% ipython --no-banner

In [1]: import numpy as np

In [2]: import numpy.linalg as la

In [3]: np.set_printoptions(suppress=True, linewidth=200)

In [4]: rnd = lambda a: np.round(a, 1) + 0

In [5]: rng = np.random.default_rng(19838)

In [6]: E = np.eye(3, dtype=int)[rng.permutation(3)] * np.array([1, 2, -4])

In [7]: print(E)
[[ 0  0 -4]
 [ 0  2  0]
 [ 1  0  0]]

In [8]: P = np.triu(np.array([[0, -1, -5], [-5, -3, -4], [-2, 2, -2]]), 1) + np.eye(3)

In [9]: M2 = P @ E @ la.inv(P)

In [10]: print(M2)
[[ -5.  -7. -57.]
 [ -4.  -2. -28.]
 [  1.   1.   9.]]

In [11]: print(rnd(np.poly(M2)))
[ 1. -2.  4. -8.]

In [12]: print(np.trace(M2), np.trace(E))
2.0 2

In [13]: vec = np.array([1, -4, -1])

In [14]: y = M2 @ vec

In [15]: print(y)
[ 80.  32. -12.]

In [16]: print(rnd(la.solve(M2, y)))
[ 1. -4. -1.]

In [17]: print(rnd(la.solve(M2, -3 * y)))
[-3. 12.  3.]

In [18]: print(rnd(la.solve(M2, y + M2[:, 0])))
[ 2. -4. -1.]

In [19]: ang = rng.uniform(0, 2 * np.pi, 20)

In [20]: q, _ = la.qr(np.array([[-1.4, 0.2], [-0.5, -0.5], [0.7, 0.9]]))

In [21]: mat = 20 * np.c_[np.cos(ang), np.sin(ang)] @ q.T

In [22]: print(rnd(mat))
[[ 19.8  -0.2   2.9]
 [ -4.    9.5 -17.1]
 [-19.    2.   -5.8]
 [ 14.4  -6.1  12.5]
 [-14.4   6.1 -12.4]
 [  8.4   9.4 -15.5]
 [  0.7  -9.9  17.4]
 [  0.7  -9.9  17.4]
 [-13.1   6.8 -13.5]
 [-11.8   7.4 -14.3]
 [ 19.8  -0.1   2.6]
 [  2.8  10.  -17.1]
 [ -9.9   8.1 -15.4]
 [ 19.9   1.6  -0.3]
 [-19.8   0.2  -2.7]
 [  2.5  -9.7  17.3]
 [ -8.7  -9.4  15.4]
 [-20.   -1.1  -0.6]
 [ -4.6  -9.9  16.8]
 [ -9.5   8.2 -15.6]]

In [23]: labels = rng.permutation(3)

In [24]: M2 = E[:, labels] * rng.choice([-1, 1], 3)

In [25]: print(M2)
[[ 0 -4  0]
 [ 2  0  0]
 [ 0  0 -1]]

In [26]: Uu, _, vt = la.svd(E.T @ M2)

In [27]: print(Uu @ vt)
[[ 0.  0. -1.]
 [ 1.  0.  0.]
 [ 0.  1.  0.]]

In [28]: m1 = np.load("layer4.npy")

In [29]: print(rnd(m1))
[[-0.9 -0.3 -0.1 -1.7]
 [-1.3 -0.2  1.4  0.7]
 [-1.2  0.  -1.5  0.7]
 [-0.3  2.   0.1 -0.2]]

In [30]: print(rnd(m1 @ m1))
[[ 1.9 -3.1 -0.4  1.7]
 [-0.4  1.7 -2.1  2.9]
 [ 2.7  1.8  2.2  0.8]
 [-2.3 -0.6  2.6  1.9]]

In [31]: print(rnd(la.det(m1)))
-16.0

In [32]: print(rnd(np.abs(la.eigvals(m1)).max()))
2.0

In [33]: print(np.allclose(m1 @ m1.T, m1.T @ m1))
True

In [34]: feats = np.load("block13.npy")

In [35]: print(feats)
[[-0.7  0.2 -0.5]
 [-0.9  0.3 -1.3]
 [-0.7 -0.3 -1.3]
 [ 2.4 -0.2  2.5]
 [ 0.4  0.1  0.6]
 [ 1.1 -0.6  0.9]
 [ 2.8  0.5  3.8]
 [-1.   0.3 -1.7]
 [ 4.8 -0.4  7.4]
 [ 0.2 -0.3 -0.4]
 [-0.8 -0.3 -1.6]
 [ 0.1  0.1  1.3]
 [-2.  -0.1 -3.2]
 [ 3.8  0.2  5. ]
 [-3.4  0.2 -4.8]
 [-0.8  0.3 -1.8]]

In [36]: vec = np.array([4, 2, 4])

In [37]: y = feats @ vec

In [38]: print(rnd(y))
[ -4.4  -8.2  -8.6  19.2   4.2   6.8  27.4 -10.2  48.   -1.4 -10.2   5.8 -21.   35.6 -32.4  -9.8]

In [39]: print(rnd(la.pinv(feats) @ feats))
[[1. 0. 0.]
 [0. 1. 0.]
 [0. 0. 1.]]

In [40]: y = y + 0.3 * rng.normal(size=16)

In [41]: print(rnd(y))
[ -4.7  -8.5  -7.9  19.3   4.4   7.4  27.1  -9.7  48.2  -1.4 -10.4   6.1 -21.   35.4 -32.4  -9.7]

In [42]: b, *_ = la.lstsq(feats, y)

In [43]: print(rnd(feats.T @ (y - feats @ b)))
[0. 0. 0.]

In [44]: print([round(float(la.norm(la.solve(feats.T @ feats + lam * np.eye(3), feats.T @ y))), 2) for lam in (0, 1, 10, 100)])
[5.85, 5.61, 5.3, 3.81]

In [45]: print(rnd(la.norm(y - feats @ b)))
1.1
